>>> import numpy as np
>>> np.set_printoptions(precision=1, suppress=True, linewidth=100)
>>> def rnd(a):
...     return np.round(a, 1) + 0
... 
>>> feats = np.load("dump.npy")
>>> print(feats)
[[-1.3 -2.  -1.5 -0.4 -2. ]
 [-2.2 -1.9 -1.5 -1.5 -2.3]
 [ 1.7  2.4  0.7  1.1  1.7]
 [ 2.   1.5  0.9  0.5  1.4]
 [-0.5 -1.4 -0.5 -0.1 -1.4]
 [ 0.5  0.2  0.4  0.1  1.3]
 [-0.3 -0.9 -0.4  0.  -0.8]
 [ 0.1 -0.1 -0.3  0.1  0.1]
 [ 4.1  4.5  2.   2.3  4. ]
 [-4.7 -4.1 -2.2 -2.4 -4.2]
 [-2.1 -2.6 -1.3 -1.2 -2.2]
 [-0.6 -1.1 -0.8 -0.3 -0.6]
 [-2.3 -1.6 -0.5 -1.4 -1.4]
 [-1.2 -1.2 -0.7 -0.9 -0.3]
 [-4.1 -3.4 -2.2 -2.1 -4.4]
 [ 0.   0.2 -0.2 -0.4 -0.1]
 [-1.  -1.5 -0.7 -0.8 -1.3]
 [ 1.9  1.6  0.6  0.7  2.2]
 [ 1.2  0.9  0.6  0.7  1.2]
 [ 4.5  4.3  2.6  1.6  4.4]
 [ 0.   0.   0.4  0.2  0. ]
 [ 1.8  1.8  0.8  1.1  2. ]
 [ 1.2  0.7  0.2  0.7  1.1]
 [ 2.3  2.5  1.3  0.9  2.5]
 [-0.4 -0.2 -0.1  0.2 -0.1]
 [ 0.7  0.6  0.2  0.3  1.2]
 [-3.1 -2.7 -1.1 -1.5 -3. ]
 [-3.3 -4.2 -1.9 -2.  -3.3]
 [-1.6 -1.3 -0.6 -0.4 -1.4]
 [-1.8 -1.8 -1.5 -1.5 -2. ]]
>>> print(rnd(np.linalg.norm(feats) ** 2 / np.linalg.norm(feats, 2) ** 2))
1.0
>>> print(rnd(np.linalg.norm(feats, 1)), rnd(np.linalg.norm(feats, np.inf)))
53.9 17.6
>>> print(rnd(np.linalg.norm(feats, 2)))
22.4
>>> print(rnd(np.linalg.norm(feats[6] - feats[29])))
2.8
>>> print(rnd(feats[6] @ feats[29]))
4.4
>>> print(np.linalg.norm(feats, axis=1).argmax())
19
>>> dist = np.linalg.norm(feats[:, None] - feats[None], axis=-1)
>>> print(np.linalg.matrix_rank(dist ** 2))
7
>>> print(rnd(np.linalg.norm(feats - feats.mean(axis=0), axis=1)))
[2.9 3.7 4.2 3.6 1.6 2.  0.8 0.7 8.5 7.6 3.8 1.  2.9 1.5 7.  0.7 1.9 4.  2.7 8.8 0.9 4.1 2.5 5.1
 0.5 2.1 4.8 6.2 2.  3.3]
>>> print(np.flatnonzero(dist[13] < dist.mean() / 2))
[ 0  4  6  7 11 12 13 15 16 20 24 28 29]
>>> print((dist + 1e9 * np.eye(30)).round(6).argmin(axis=1))
[29 29 21 17  6 25 11 24 19 14  1  6 28 11  9  7 28 21 22  8 24 17 18 21  7  5 10 14 16  1]
>>> print(np.unravel_index(dist.round(6).argmax(), dist.shape))
(np.int64(9), np.int64(19))
